>>> import numpy as np
>>> import numpy.linalg as la
>>> np.set_printoptions(precision=1, suppress=True, linewidth=160, floatmode="fixed")
>>> rd = lambda a: np.round(a, 1) + 0
>>> data = np.load("arr.npy")
>>> data
array([[0, 1, 0, 0, 0, 0, 0, 0],
       [0, 0, 0, 0, 1, 0, 0, 0],
       [0, 0, 0, 0, 0, 0, 0, 1],
       [1, 0, 0, 0, 0, 0, 0, 0],
       [0, 0, 0, 0, 0, 1, 0, 0],
       [0, 0, 0, 1, 0, 0, 0, 0],
       [0, 0, 1, 0, 0, 0, 0, 0],
       [0, 0, 0, 0, 0, 0, 1, 0]])
>>> rng = np.random.default_rng(512993)
>>> M2 = data + rng.integers(-2, 3, (8, 1)) @ rng.integers(-2, 3, (1, 8))
>>> M2
array([[ 0,  5,  0,  2,  2,  4,  4, -4],
       [ 0,  0,  0,  0,  1,  0,  0,  0],
       [ 0,  4,  0,  2,  2,  4,  4, -3],
       [ 1,  2,  0,  1,  1,  2,  2, -2],
       [ 0, -2,  0, -1, -1, -1, -2,  2],
       [ 0,  4,  0,  3,  2,  4,  4, -4],
       [ 0, -4,  1, -2, -2, -4, -4,  4],
       [ 0, -2,  0, -1, -1, -2, -1,  2]])
>>> M2 - data
array([[ 0,  4,  0,  2,  2,  4,  4, -4],
       [ 0,  0,  0,  0,  0,  0,  0,  0],
       [ 0,  4,  0,  2,  2,  4,  4, -4],
       [ 0,  2,  0,  1,  1,  2,  2, -2],
       [ 0, -2,  0, -1, -1, -2, -2,  2],
       [ 0,  4,  0,  2,  2,  4,  4, -4],
       [ 0, -4,  0, -2, -2, -4, -4,  4],
       [ 0, -2,  0, -1, -1, -2, -2,  2]])
>>> la.matrix_rank(M2 - data, tol=1e-8)
np.int64(1)
>>> rd(la.svd(M2 - data, compute_uv=False))
array([18.5,  0.0,  0.0,  0.0,  0.0,  0.0,  0.0,  0.0])
>>> [round(float(x), 1) for x in la.svd(M2, compute_uv=False)[:3]]
[18.4, 1.0, 1.0]
>>> K = (rng.random((6, 6)) < 0.3) + np.eye(6)
>>> K /= K.sum(axis=1, keepdims=True)
>>> rd(K)
array([[0.3, 0.0, 0.0, 0.0, 0.3, 0.3],
       [0.0, 1.0, 0.0, 0.0, 0.0, 0.0],
       [0.3, 0.0, 0.3, 0.3, 0.0, 0.0],
       [0.0, 0.3, 0.0, 0.7, 0.0, 0.0],
       [0.0, 0.0, 0.0, 0.0, 1.0, 0.0],
       [0.0, 0.0, 0.5, 0.0, 0.0, 0.5]])
>>> # rows sum to 1
>>> rd(la.matrix_power(K, 2))
array([[0.1, 0.0, 0.2, 0.0, 0.4, 0.3],
       [0.0, 1.0, 0.0, 0.0, 0.0, 0.0],
       [0.2, 0.1, 0.1, 0.3, 0.1, 0.1],
       [0.0, 0.6, 0.0, 0.4, 0.0, 0.0],
       [0.0, 0.0, 0.0, 0.0, 1.0, 0.0],
       [0.2, 0.0, 0.4, 0.2, 0.0, 0.2]])
>>> p = np.eye(6)[3]
>>> for _ in range(4):
...     p = p @ K
...     print(p.round(1))
... 
[0.0 0.3 0.0 0.7 0.0 0.0]
[0.0 0.6 0.0 0.4 0.0 0.0]
[0.0 0.7 0.0 0.3 0.0 0.0]
[0.0 0.8 0.0 0.2 0.0 0.0]
>>> vec = np.array([1, -1, -3, -2, -2, -3])
>>> rd((K * vec).sum(axis=1))
array([-1.3, -1.0, -1.3, -1.7, -2.0, -3.0])
>>> K @ np.ones(6)
array([1.0, 1.0, 1.0, 1.0, 1.0, 1.0])
>>> np.sign((K @ vec).round(6))
array([-1.0, -1.0, -1.0, -1.0, -1.0, -1.0])
>>> vec = np.array([-3, 0, 1, 2, 3, -1])
>>> rhs = K @ vec
>>> rd(rhs)
array([-0.3,  0.0,  0.0,  1.3,  3.0,  0.0])
>>> rd(la.solve(K, rhs + K[:, 3]))
array([-3.0,  0.0,  1.0,  3.0,  3.0, -1.0])
>>> rd(la.solve(K.T, K[0]))
array([1.0, 0.0, 0.0, 0.0, 0.0, 0.0])
>>> r0 = np.array([-2, 2, -1, 0, -3, -1])
>>> M2 = K + np.outer(r0, np.eye(6)[0])
>>> la.matrix_rank(M2 - K)
np.int64(1)
>>> q, R = la.qr(K)
>>> rd(abs(R[0, 0])), rd(la.norm(K[:, 0]))
(np.float64(0.5), np.float64(0.5))
>>> rd(np.abs(np.diag(R)))
array([0.5, 1.1, 0.6, 0.7, 1.0, 0.4])
>>> rd(q)
array([[-0.7,  0.0,  0.3,  0.2, -0.1,  0.6],
       [ 0.0, -0.9,  0.0,  0.3,  0.0, -0.1],
       [-0.7,  0.0, -0.3, -0.2,  0.1, -0.6],
       [ 0.0, -0.3,  0.0, -0.9, -0.1,  0.3],
       [ 0.0,  0.0,  0.0,  0.0, -1.0, -0.2],
       [ 0.0,  0.0, -0.9,  0.1, -0.1,  0.4]])
>>> q.shape, R.shape
((6, 6), (6, 6))
>>> mat = np.loadtxt("run5.csv", delimiter=",")
>>> mat
array([[ -2.0,   0.0,   1.0,   0.0,  -2.0,   1.0,  -2.0],
       [  0.0, -18.0,  -1.0,   2.0,   2.0,  -2.0,   2.0],
       [  0.0,   2.0,   0.0,   2.0,  -2.0,   1.0,   2.0],
       [ -2.0,   1.0,  -1.0,  12.0,   0.0,  -2.0,   2.0],
       [ -1.0,   2.0,  -1.0,  -2.0,  -1.0,  -2.0,   2.0],
       [  1.0,   2.0,   2.0,  -2.0,   1.0,  20.0,  -1.0],
       [  0.0,  -2.0,   1.0,  -1.0,   1.0,   1.0,  22.0]])
>>> M2 = mat / np.sqrt((mat ** 2).mean(axis=1, keepdims=True))
>>> rd(M2[1])
array([ 0.0, -2.6, -0.1,  0.3,  0.3, -0.3,  0.3])
>>> la.matrix_rank(M2) == la.matrix_rank(mat)
np.True_
>>> rd(la.norm(M2, axis=1))
array([2.6, 2.6, 2.6, 2.6, 2.6, 2.6, 2.6])
>>> labels = rng.permutation(7)
>>> labels
array([5, 0, 3, 2, 6, 1, 4])
>>> M2 = mat[labels][:, labels]
>>> M2
array([[ 20.0,   1.0,  -2.0,   2.0,  -1.0,   2.0,   1.0],
       [  1.0,  -2.0,   0.0,   1.0,  -2.0,   0.0,  -2.0],
       [ -2.0,  -2.0,  12.0,  -1.0,   2.0,   1.0,   0.0],
       [  1.0,   0.0,   2.0,   0.0,   2.0,   2.0,  -2.0],
       [  1.0,   0.0,  -1.0,   1.0,  22.0,  -2.0,   1.0],
       [ -2.0,   0.0,   2.0,  -1.0,   2.0, -18.0,   2.0],
       [ -2.0,  -1.0,  -2.0,  -1.0,   2.0,   2.0,  -1.0]])
>>> J = np.load("sample6.npy")
>>> J
array([[ 1, -1,  1, -1, -1,  1, -1,  1],
       [ 1,  1,  1,  1, -1, -1, -1, -1],
       [ 1, -1, -1,  1, -1,  1,  1, -1],
       [ 1,  1, -1, -1, -1, -1,  1,  1],
       [ 1, -1, -1,  1,  1, -1, -1,  1]])
>>> blk = np.stack([J, 2 * J, J[::-1]])
>>> blk.sum(axis=0)
array([[ 4, -4,  2, -2, -2,  2, -4,  4],
       [ 4,  4,  2,  2, -4, -4, -2, -2],
       [ 4, -4, -4,  4, -4,  4,  4, -4],
       [ 4,  4, -2, -2, -4, -4,  2,  2],
       [ 4, -4, -2,  2,  2, -2, -4,  4]])
>>> la.matrix_rank(blk)
array([5, 5, 5])
>>> (blk @ J.T).shape
(3, 5, 5)
>>> def softmax(z):
...     e = np.exp(z - z.max(axis=-1, keepdims=True))
...     return e / e.sum(axis=-1, keepdims=True)
... 
>>> rd(softmax(J).sum(axis=1))
array([1.0, 1.0, 1.0, 1.0, 1.0])
>>> rd(softmax(J[1]))
array([0.2, 0.2, 0.2, 0.2, 0.0, 0.0, 0.0, 0.0])
>>> att = J @ J.T / np.sqrt(8)
>>> rd(softmax(att + np.triu(np.full(att.shape, -np.inf), 1)))
array([[1.0, 0.0, 0.0, 0.0, 0.0],
       [0.1, 0.9, 0.0, 0.0, 0.0],
       [0.1, 0.1, 0.9, 0.0, 0.0],
       [0.1, 0.1, 0.1, 0.8, 0.0],
       [0.0, 0.0, 0.0, 0.0, 0.8]])
>>> rd(softmax(att)[1] @ J)
array([ 1.0,  0.7,  0.7,  0.8, -0.9, -0.8, -0.8, -0.7])
>>> A = np.load("layer5.npy")
>>> A
array([[ 5.0, -3.0],
       [-3.0,  3.0]])
>>> vec = np.ones(2)
>>> for _ in range(4):
...     vec = A @ vec
...     vec /= la.norm(vec)
...     print(round(vec @ A @ vec, 1))
... 
5.0
7.1
7.2
7.2
>>> rd(la.eigvalsh(A)[-1])
np.float64(7.2)
>>> vals, evecs = la.eig(A)
>>> rd(vals)
array([7.2, 0.8])
>>> rd(np.prod(vals))
np.float64(6.0)
>>> rd(A @ evecs[:, 0] - vals[0] * evecs[:, 0])
array([0.0, 0.0])
>>> rd(np.sort(la.eigvals(A @ A)))
array([ 0.7, 51.3])
>>> rd((K + K.T) / 2)
array([[0.3, 0.0, 0.2, 0.0, 0.2, 0.2],
       [0.0, 1.0, 0.0, 0.2, 0.0, 0.0],
       [0.2, 0.0, 0.3, 0.2, 0.0, 0.2],
       [0.0, 0.2, 0.2, 0.7, 0.0, 0.0],
       [0.2, 0.0, 0.0, 0.0, 1.0, 0.0],
       [0.2, 0.0, 0.2, 0.0, 0.0, 0.5]])
>>> rd(np.trace(K))
np.float64(3.8)
>>> np.allclose(K @ K.T, K.T @ K)
False
>>> rd(la.det(K))
np.float64(0.1)
>>> rd(K @ K)
array([[0.1, 0.0, 0.2, 0.0, 0.4, 0.3],
       [0.0, 1.0, 0.0, 0.0, 0.0, 0.0],
       [0.2, 0.1, 0.1, 0.3, 0.1, 0.1],
       [0.0, 0.6, 0.0, 0.4, 0.0, 0.0],
       [0.0, 0.0, 0.0, 0.0, 1.0, 0.0],
       [0.2, 0.0, 0.4, 0.2, 0.0, 0.2]])
>>> rd(la.matrix_power(K, 2))
array([[0.1, 0.0, 0.2, 0.0, 0.4, 0.3],
       [0.0, 1.0, 0.0, 0.0, 0.0, 0.0],
       [0.2, 0.1, 0.1, 0.3, 0.1, 0.1],
       [0.0, 0.6, 0.0, 0.4, 0.0, 0.0],
       [0.0, 0.0, 0.0, 0.0, 1.0, 0.0],
       [0.2, 0.0, 0.4, 0.2, 0.0, 0.2]])
>>> m1 = np.array([[-0.8, -0.3, -1.2, 11.0, -1.0, 0.4, 1.7],
...     [-0.6, -1.0, -1.3, 1.0, -0.5, 1.2, -0.6],
...     [-1.6, -0.9, 0.0, -7.0, -1.1, -1.8, 1.0],
...     [0.5, 0.1, -0.8, 18.0, 0.5, 1.5, 0.5]])
>>> rd(la.norm(m1, 1)), rd(la.norm(m1, np.inf))
(np.float64(37.0), np.float64(21.9))
>>> la.norm(m1, axis=1).argmax()
np.int64(3)
>>> rd(la.norm(m1[1], 1)), rd(la.norm(m1[1], np.inf))
(np.float64(6.2), np.float64(1.3))
>>> rd(la.norm(m1, 2))
np.float64(22.4)
>>> rd(la.norm(m1, axis=1))
array([11.3,  2.5,  7.6, 18.1])
>>> M2 = A[0, 0] * A[1:] - np.outer(A[1:, 0], A[0])
>>> M2
array([[0.0, 6.0]])
>>> A[:, 0] / A[0, 0]
array([ 1.0, -0.6])
>>> M2 = m1 + rng.integers(-2, 3, (4, 1)) @ rng.integers(-2, 3, (1, 7))
>>> M2
array([[-0.8, -0.3, -1.2, 11.0, -1.0,  0.4,  1.7],
       [-0.6, -1.0, -1.3,  1.0, -0.5,  1.2, -0.6],
       [ 2.4,  1.1, -4.0, -3.0,  2.9, -3.8,  5.0],
       [ 0.5,  0.1, -0.8, 18.0,  0.5,  1.5,  0.5]])
>>> rd(la.svd(M2 - m1, compute_uv=False))
array([9.4, 0.0, 0.0, 0.0])
>>> G = M2.T @ M2
>>> rd(np.diag(G))
array([  7.0,   2.3,  19.8, 455.0,   9.9,  18.3,  28.5])
>>> rd(np.trace(G)), rd((M2 ** 2).sum())
(np.float64(540.8), np.float64(540.8))
>>> la.matrix_rank(G)
np.int64(4)
>>> (M2 @ M2.T).shape
(4, 4)
>>> M = np.diag(np.array([-1, 2, 2, 3]))
>>> M
array([[-1,  0,  0,  0],
       [ 0,  2,  0,  0],
       [ 0,  0,  2,  0],
       [ 0,  0,  0,  3]])
>>> # symmetric
>>> np.kron(np.eye(2, dtype=int), M)
array([[-1,  0,  0,  0,  0,  0,  0,  0],
       [ 0,  2,  0,  0,  0,  0,  0,  0],
       [ 0,  0,  2,  0,  0,  0,  0,  0],
       [ 0,  0,  0,  3,  0,  0,  0,  0],
       [ 0,  0,  0,  0, -1,  0,  0,  0],
       [ 0,  0,  0,  0,  0,  2,  0,  0],
       [ 0,  0,  0,  0,  0,  0,  2,  0],
       [ 0,  0,  0,  0,  0,  0,  0,  3]])
>>> np.einsum("ii->", M)
np.int64(6)
>>> np.poly(M)
array([  1.0,  -6.0,   9.0,   4.0, -12.0])
